$ ipython --no-banner

In [1]: import numpy as np

In [2]: np.set_printoptions(suppress=True, linewidth=100)

In [3]: rng = np.random.default_rng(64)

In [4]: idx = rng.integers(0, 2, 8)

In [5]: arr = (idx[:, None] == idx) * 2 + np.eye(8)

In [6]: arr
Out[6]: 
array([[3., 2., 2., 2., 0., 0., 0., 0.],
       [2., 3., 2., 2., 0., 0., 0., 0.],
       [2., 2., 3., 2., 0., 0., 0., 0.],
       [2., 2., 2., 3., 0., 0., 0., 0.],
       [0., 0., 0., 0., 3., 2., 2., 2.],
       [0., 0., 0., 0., 2., 3., 2., 2.],
       [0., 0., 0., 0., 2., 2., 3., 2.],
       [0., 0., 0., 0., 2., 2., 2., 3.]])

In [7]: vec = np.ones(8)

In [8]: for _ in range(5):
   ...:     vec = arr @ vec
   ...:     vec /= np.linalg.norm(vec)
   ...:     print(round(vec @ arr @ vec, 2))
   ...: 
9.0
9.0
9.0
9.0
9.0

In [9]: vec.round(2)
Out[9]: array([0.35, 0.35, 0.35, 0.35, 0.35, 0.35, 0.35, 0.35])

In [10]: round(float(np.linalg.eigvalsh(arr)[-1]), 2)
Out[10]: 9.0

In [11]: E = np.array([[4.27, -6.73, -2.68, -35.79],
    ...:     [10.58, 24.3, -65.93, 4.19],
    ...:     [13.34, 23.52, -63.86, 4.85],
    ...:     [10.48, 22.24, -65.03, 4.03],
    ...:     [4.51, -6.96, -1.71, -38.76],
    ...:     [11.67, 23.94, -63.35, 3.26],
    ...:     [12.16, 24.78, -64.49, 5.35],
    ...:     [12.16, 23.56, -64.11, 2.8],
    ...:     [11.77, 22.9, -63.31, 3.9],
    ...:     [2.42, -5.1, -0.03, -37.42],
    ...:     [10.8, 25.12, -63.7, 4.52],
    ...:     [3.21, -8.56, -2.61, -36.05]])

In [12]: Xs = (E - E.mean(axis=0)) / E.std(axis=0)

In [13]: np.argwhere(np.abs(Xs) > 2)
Out[13]: array([], shape=(0, 2), dtype=int64)

In [14]: np.round(Xs.std(axis=0), 2)
Out[14]: array([1., 1., 1., 1.])

In [15]: b = np.linalg.lstsq(np.delete(Xs, 1, axis=1), Xs[:, 1])[0]

In [16]: round(float(1 - np.var(Xs[:, 1] - np.delete(Xs, 1, axis=1) @ b)), 2)
Out[16]: 0.99

In [17]: other = np.array([[-1, 0, 0, 3]])

In [18]: M = np.block([[np.zeros((1, 1)), other], [other.T, np.zeros((4, 4))]])

In [19]: M
Out[19]: 
array([[ 0., -1.,  0.,  0.,  3.],
       [-1.,  0.,  0.,  0.,  0.],
       [ 0.,  0.,  0.,  0.,  0.],
       [ 0.,  0.,  0.,  0.,  0.],
       [ 3.,  0.,  0.,  0.,  0.]])

In [20]: # equal to its transpose

In [21]: ev, evecs = np.linalg.eigh(M)

In [22]: vec = np.array([-1, 1, 2, -1, -1])

In [23]: vec @ M @ vec / (vec @ vec), round(float(ev[0]), 2), np.round(ev[-1], 2)
Out[23]: (np.float64(1.0), -3.16, np.float64(3.16))

In [24]: np.round(evecs * np.abs(ev) @ evecs.T, 2) + 0
Out[24]: 
array([[ 3.16,  0.  ,  0.  ,  0.  ,  0.  ],
       [ 0.  ,  0.32,  0.  ,  0.  , -0.95],
       [ 0.  ,  0.  ,  0.  ,  0.  ,  0.  ],
       [ 0.  ,  0.  ,  0.  ,  0.  ,  0.  ],
       [ 0.  , -0.95,  0.  ,  0.  ,  2.85]])

In [25]: M @ M
Out[25]: 
array([[10.,  0.,  0.,  0.,  0.],
       [ 0.,  1.,  0.,  0., -3.],
       [ 0.,  0.,  0.,  0.,  0.],
       [ 0.,  0.,  0.,  0.,  0.],
       [ 0., -3.,  0.,  0.,  9.]])

In [26]: (np.linalg.matrix_power((M != 0) + (M.T != 0) + np.eye(5), 5) > 0).astype(int)
Out[26]: 
array([[1, 1, 0, 0, 1],
       [1, 1, 0, 0, 1],
       [0, 0, 1, 0, 0],
       [0, 0, 0, 1, 0],
       [1, 1, 0, 0, 1]])

In [27]: other = np.array([[3, 1, 0], [2, 2, 1]])

In [28]: W2 = np.kron(other, M)

In [29]: W2.shape
Out[29]: (10, 15)

In [30]: np.trace(M)
Out[30]: np.float64(0.0)

In [31]: np.round(np.sort(np.abs(np.linalg.eigvals(M))), 2)
Out[31]: array([0.  , 0.  , 0.  , 3.16, 3.16])

In [32]: np.round(np.linalg.matrix_power(M, 2), 2)
Out[32]: 
array([[10.,  0.,  0.,  0.,  0.],
       [ 0.,  1.,  0.,  0., -3.],
       [ 0.,  0.,  0.,  0.,  0.],
       [ 0.,  0.,  0.,  0.,  0.],
       [ 0., -3.,  0.,  0.,  9.]])

In [33]: other = M + rng.integers(-2, 3, (5, 2)) @ rng.integers(-2, 3, (2, 5))

In [34]: other
Out[34]: 
array([[ 0.,  3.,  2., -2., -1.],
       [ 1., -8., -2.,  2.,  4.],
       [ 0.,  4.,  2., -2., -4.],
       [ 1.,  0.,  1., -1., -2.],
       [ 5., -8., -2.,  2.,  4.]])

In [35]: np.linalg.matrix_rank(other - M, tol=1e-8)
Out[35]: np.int64(2)

In [36]: J = rng.normal(size=(12, 3)) + 10 * np.array([9, 4, -7])

In [37]: J.round(2)
Out[37]: 
array([[ 89.04,  40.77, -70.06],
       [ 90.85,  40.48, -70.45],
       [ 88.81,  39.44, -69.11],
       [ 90.65,  39.82, -69.43],
       [ 89.81,  38.77, -68.18],
       [ 90.39,  39.07, -71.84],
       [ 90.94,  40.21, -69.34],
       [ 91.7 ,  42.56, -69.97],
       [ 91.25,  40.23, -71.39],
       [ 91.32,  40.28, -69.93],
       [ 90.29,  39.57, -68.03],
       [ 92.95,  41.44, -70.16]])

In [38]: vec = np.array([2, 6, 2])

In [39]: h = np.maximum(J @ vec, 0)

In [40]: h.round(2)
Out[40]: 
array([282.58, 283.7 , 276.01, 281.39, 275.88, 271.5 , 284.48, 298.82, 281.08, 284.46, 281.97,
       294.2 ])

In [41]: np.round(np.maximum(J @ (3 * vec), 0), 2)
Out[41]: 
array([847.73, 851.1 , 828.03, 844.16, 827.64, 814.49, 853.44, 896.46, 843.23, 853.38, 845.91,
       882.6 ])

In [42]: np.tanh(J @ vec)
Out[42]: array([1., 1., 1., 1., 1., 1., 1., 1., 1., 1., 1., 1.])

In [43]: np.round(J.T @ h, 2)
Out[43]: array([ 307977.33,  136670.38, -237128.09])

In [44]: np.round(J * (h > 1e-9)[:, None], 2)
Out[44]: 
array([[ 89.04,  40.77, -70.06],
       [ 90.85,  40.48, -70.45],
       [ 88.81,  39.44, -69.11],
       [ 90.65,  39.82, -69.43],
       [ 89.81,  38.77, -68.18],
       [ 90.39,  39.07, -71.84],
       [ 90.94,  40.21, -69.34],
       [ 91.7 ,  42.56, -69.97],
       [ 91.25,  40.23, -71.39],
       [ 91.32,  40.28, -69.93],
       [ 90.29,  39.57, -68.03],
       [ 92.95,  41.44, -70.16]])

In [45]: m1 = np.load("mat.npy")

In [46]: m1
Out[46]: 
array([[24.74,  1.47, 18.4 ],
       [26.66,  0.55, 17.33],
       [27.31,  2.36, 17.49],
       [27.35,  0.7 , 18.48],
       [26.96, -0.26, 17.33],
       [26.63,  1.31, 18.99],
       [25.75, -0.31, 18.68],
       [24.71,  0.12, 17.8 ],
       [27.01, -1.23, 17.58],
       [26.6 , -0.42, 18.69],
       [26.48, -0.09, 17.27],
       [28.12, -0.54, 18.  ],
       [25.11,  0.8 , 19.36],
       [27.35, -1.8 , 19.75],
       [27.7 , -0.96, 19.7 ],
       [26.72,  0.8 , 17.18],
       [26.96,  0.92, 17.69],
       [26.75, -0.41, 16.81],
       [26.51,  1.85, 18.71],
       [25.17, -0.13, 18.14],
       [27.9 ,  0.02, 19.76],
       [26.49, -2.61, 18.06]])

In [47]: np.round(np.abs(np.linalg.svd(m1)[2][-1]), 2)
Out[47]: array([0.57, 0.04, 0.82])

In [48]: np.linalg.matrix_rank(m1, rtol=0.1)
Out[48]: np.int64(1)

In [49]: other = np.c_[m1[:, :2] @ np.array([[-4, -9], [5, -8]]), np.array([2, 0, 3, 0, -1, 1, 3, 0, -3, -2, 1, -3, -2, 1, 1, -2, -2, 3, -2, -2, -1, -2])]

In [50]: other.round(2)
Out[50]: 
array([[ -91.61, -234.42,    2.  ],
       [-103.89, -244.34,    0.  ],
       [ -97.44, -264.67,    3.  ],
       [-105.9 , -251.75,    0.  ],
       [-109.14, -240.56,   -1.  ],
       [ -99.97, -250.15,    1.  ],
       [-104.55, -229.27,    3.  ],
       [ -98.24, -223.35,    0.  ],
       [-114.19, -233.25,   -3.  ],
       [-108.5 , -236.04,   -2.  ],
       [-106.37, -237.6 ,    1.  ],
       [-115.18, -248.76,   -3.  ],
       [ -96.44, -232.39,   -2.  ],
       [-118.4 , -231.75,    1.  ],
       [-115.6 , -241.62,    1.  ],
       [-102.88, -246.88,   -2.  ],
       [-103.24, -250.  ,   -2.  ],
       [-109.05, -237.47,    3.  ],
       [ -96.79, -253.39,   -2.  ],
       [-101.33, -225.49,   -2.  ],
       [-111.5 , -251.26,   -1.  ],
       [-119.01, -217.53,   -2.  ]])

In [51]: np.linalg.matrix_rank(other)
Out[51]: np.int64(3)

In [52]: np.round(np.linalg.lstsq(m1, other[:, 0])[0], 2) + 0
Out[52]: array([-4.,  5.,  0.])

In [53]: vec = np.array([0, 0, 2])

In [54]: other @ (2 * vec)
Out[54]: 
array([  8.,   0.,  12.,   0.,  -4.,   4.,  12.,   0., -12.,  -8.,   4., -12.,  -8.,   4.,   4.,
        -8.,  -8.,  12.,  -8.,  -8.,  -4.,  -8.])

In [55]: np.sign((other @ vec).round(6))
Out[55]: 
array([ 1.,  0.,  1.,  0., -1.,  1.,  1.,  0., -1., -1.,  1., -1., -1.,  1.,  1., -1., -1.,  1.,
       -1., -1., -1., -1.])

In [56]: U, s, vt = np.linalg.svd(m1)

In [57]: s.round(2)
Out[57]: array([151.3 ,   5.38,   4.  ])

In [58]: np.argmax(s[:-1] / (s[1:] + 1e-6)) + 1
Out[58]: np.int64(1)

In [59]: other = U[:, :1] @ np.diag(s[:1]) @ vt[:1]

In [60]: np.linalg.matrix_rank(m1, rtol=0.05)
Out[60]: np.int64(1)

In [61]: round(np.abs(m1 - other).max(), 2)
Out[61]: np.float64(2.7)

In [62]: round(float(np.linalg.norm(m1 - other, 2)), 2), np.round(s[1], 2)
Out[62]: (5.38, np.float64(5.38))

In [63]: idx = m1[:, 1] > np.median(m1[:, 1])

In [64]: r0 = m1[idx].mean(axis=0) - m1[~idx].mean(axis=0)

In [65]: idx.astype(int)
Out[65]: array([1, 1, 1, 1, 0, 1, 0, 1, 0, 0, 0, 0, 1, 0, 0, 1, 1, 0, 1, 0, 1, 0])

In [66]: ((m1 - m1.mean(axis=0)) @ r0 > 0).astype(int)
Out[66]: array([1, 1, 1, 1, 0, 1, 0, 1, 0, 0, 0, 0, 1, 0, 0, 1, 1, 0, 1, 1, 0, 0])

In [67]: A = np.load("m.npy")

In [68]: A
Out[68]: 
array([[0, 1, 1, 0, 1, 1, 1],
       [1, 0, 1, 0, 0, 1, 1],
       [1, 1, 0, 0, 0, 0, 1],
       [0, 0, 0, 0, 0, 0, 0],
       [1, 0, 0, 0, 0, 0, 0],
       [1, 1, 0, 0, 0, 0, 0],
       [1, 1, 1, 0, 0, 0, 0]])

In [69]: np.argsort(-np.linalg.norm(A, axis=0).round(6), kind="stable")[:3]
Out[69]: array([0, 1, 2])

In [70]: ev, evecs = np.linalg.eigh(A)

In [71]: vec = np.array([-1, 3, 0, -1, -3, -3, -2])

In [72]: (np.sign(evecs[:, -1].round(6)) == np.sign(evecs[0, -1].round(6))).astype(int)
Out[72]: array([1, 1, 1, 0, 1, 1, 1])

In [73]: vec @ A @ vec
Out[73]: np.int64(-20)

In [74]: round(float(vec @ A @ vec / (vec @ vec)), 2), round(ev[0], 2), np.round(ev[-1], 2)
Out[74]: (-0.61, np.float64(-1.86), np.float64(3.4))

In [75]: np.round(evecs * np.maximum(ev, 0) @ evecs.T, 2) + 0
Out[75]: 
array([[1.01, 0.86, 0.71, 0.  , 0.4 , 0.58, 0.71],
       [0.86, 0.86, 0.72, 0.  , 0.18, 0.53, 0.72],
       [0.71, 0.72, 0.7 , 0.  , 0.13, 0.32, 0.7 ],
       [0.  , 0.  , 0.  , 0.  , 0.  , 0.  , 0.  ],
       [0.4 , 0.18, 0.13, 0.  , 0.37, 0.19, 0.13],
       [0.58, 0.53, 0.32, 0.  , 0.19, 0.5 , 0.32],
       [0.71, 0.72, 0.7 , 0.  , 0.13, 0.32, 0.7 ]])

In [76]: np.round(np.linalg.eigvalsh(A[1:, 1:]), 2) + 0
Out[76]: array([-1.48, -1.  ,  0.  ,  0.  ,  0.31,  2.17])

In [77]: np.abs(A).sum(axis=1).max(), np.round(np.abs(ev).max(), 2)
Out[77]: (np.int64(5), np.float64(3.4))

In [78]: (A + A.T) / 2
Out[78]: 
array([[0., 1., 1., 0., 1., 1., 1.],
       [1., 0., 1., 0., 0., 1., 1.],
       [1., 1., 0., 0., 0., 0., 1.],
       [0., 0., 0., 0., 0., 0., 0.],
       [1., 0., 0., 0., 0., 0., 0.],
       [1., 1., 0., 0., 0., 0., 0.],
       [1., 1., 1., 0., 0., 0., 0.]])

In [79]: A @ A
Out[79]: 
array([[5, 3, 2, 0, 0, 1, 2],
       [3, 4, 2, 0, 1, 1, 2],
       [2, 2, 3, 0, 1, 2, 2],
       [0, 0, 0, 0, 0, 0, 0],
       [0, 1, 1, 0, 1, 1, 1],
       [1, 1, 2, 0, 1, 2, 2],
       [2, 2, 2, 0, 1, 2, 3]])

In [80]: round(np.abs(np.linalg.eigvals(A)).max(), 2)
Out[80]: np.float64(3.4)

In [81]: np.linalg.matrix_power(A, 3)
Out[81]: 
array([[ 8, 10, 10,  0,  5,  8, 10],
       [10,  8,  9,  0,  3,  7,  9],
       [10,  9,  6,  0,  2,  4,  7],
       [ 0,  0,  0,  0,  0,  0,  0],
       [ 5,  3,  2,  0,  0,  1,  2],
       [ 8,  7,  4,  0,  1,  2,  4],
       [10,  9,  7,  0,  2,  4,  6]])

In [82]: np.trace(A)
Out[82]: np.int64(0)

In [83]: rk = np.linalg.matrix_rank(A)

In [84]: rk
Out[84]: np.int64(6)

In [85]: null = np.linalg.svd(A)[2][rk:].T

In [86]: [int(np.linalg.matrix_rank(np.delete(A, i, axis=0))) for i in range(7)]
Out[86]: [5, 5, 5, 6, 5, 5, 5]

In [87]: np.allclose(A @ null, 0)
Out[87]: True

In [88]: [int(np.linalg.matrix_rank(A[:, :j + 1])) for j in range(7)]
Out[88]: [1, 2, 3, 3, 4, 5, 6]

In [89]: [int(np.linalg.matrix_rank(A[:i])) for i in range(1, len(A) + 1)]
Out[89]: [1, 2, 3, 3, 4, 5, 6]

In [90]: np.round(np.sort(np.linalg.eigvals(A).real), 2)
Out[90]: array([-1.86, -1.28, -1.  ,  0.  ,  0.25,  0.49,  3.4 ])

In [91]: (A != 0).astype(int)
Out[91]: 
array([[0, 1, 1, 0, 1, 1, 1],
       [1, 0, 1, 0, 0, 1, 1],
       [1, 1, 0, 0, 0, 0, 1],
       [0, 0, 0, 0, 0, 0, 0],
       [1, 0, 0, 0, 0, 0, 0],
       [1, 1, 0, 0, 0, 0, 0],
       [1, 1, 1, 0, 0, 0, 0]])

In [92]: W0 = np.loadtxt("case14.csv", delimiter=",")

In [93]: W0
Out[93]: 
array([[ 3.,  1.,  0.,  0.,  2.,  5.,  1.],
       [ 3.,  6.,  0.,  0.,  7.,  7.,  3.],
       [ 6., 10.,  3.,  3.,  9.,  8.,  5.],
       [ 8., 12.,  4.,  4.,  9., 10.,  5.],
       [ 8., 15.,  7.,  4., 12., 12.,  6.],
       [13., 20.,  9.,  4., 14., 16.,  8.],
       [16., 22., 11.,  7., 16., 18.,  9.],
       [16., 23., 15.,  7., 18., 21., 10.],
       [17., 24., 18.,  7., 18., 25., 12.],
       [18., 24., 18.,  8., 18., 30., 13.],
       [22., 25., 23.,  9., 22., 32., 15.],
       [25., 25., 28., 14., 22., 37., 19.],
       [27., 28., 33., 14., 23., 38., 20.],
       [30., 31., 33., 15., 27., 40., 20.],
       [34., 32., 38., 17., 30., 45., 23.],
       [34., 37., 43., 21., 30., 45., 28.],
       [38., 37., 43., 23., 31., 47., 32.],
       [43., 39., 48., 23., 32., 49., 33.],
       [44., 41., 50., 24., 34., 51., 36.],
       [44., 45., 52., 25., 38., 52., 39.],
       [49., 46., 52., 30., 43., 56., 41.],
       [52., 50., 52., 33., 43., 60., 45.],
       [53., 54., 53., 38., 48., 64., 49.],
       [58., 56., 55., 43., 50., 68., 54.],
       [61., 59., 59., 43., 50., 70., 59.],
       [66., 64., 61., 48., 51., 70., 60.],
       [68., 64., 66., 50., 51., 75., 65.],
       [71., 65., 68., 53., 53., 75., 67.],
       [71., 70., 72., 53., 53., 80., 72.],
       [76., 72., 75., 58., 55., 83., 73.],
       [81., 75., 76., 63., 57., 86., 78.],
       [81., 75., 81., 66., 57., 88., 80.],
       [86., 79., 81., 69., 57., 88., 81.]])

In [94]: other = np.c_[W0[:, :1] @ np.array([[1]]), np.array([-5, 2, -4, -1, -4, -5, -4, -3, -3, -5, 0, 3, -3, -4, -5, 2, -1, 5, 0, -5, -4, -1, 3, 1, 0, -1, -2, 5, 4, -4, -5, 1, 3])]

In [95]: other
Out[95]: 
array([[ 3., -5.],
       [ 3.,  2.],
       [ 6., -4.],
       [ 8., -1.],
       [ 8., -4.],
       [13., -5.],
       [16., -4.],
       [16., -3.],
       [17., -3.],
       [18., -5.],
       [22.,  0.],
       [25.,  3.],
       [27., -3.],
       [30., -4.],
       [34., -5.],
       [34.,  2.],
       [38., -1.],
       [43.,  5.],
       [44.,  0.],
       [44., -5.],
       [49., -4.],
       [52., -1.],
       [53.,  3.],
       [58.,  1.],
       [61.,  0.],
       [66., -1.],
       [68., -2.],
       [71.,  5.],
       [71.,  4.],
       [76., -4.],
       [81., -5.],
       [81.,  1.],
       [86.,  3.]])

In [96]: np.round(np.linalg.norm(other - W0 @ np.linalg.lstsq(W0, other)[0], axis=0), 2) + 0
Out[96]: array([ 0.  , 16.44])

In [97]: np.round(np.linalg.norm(np.linalg.qr(W0)[0].T @ other, axis=0) ** 2 / ((other ** 2).sum(axis=0) + 1e-12), 2)
Out[97]: array([1. , 0.3])

In [98]: np.linalg.matrix_rank(other)
Out[98]: np.int64(2)
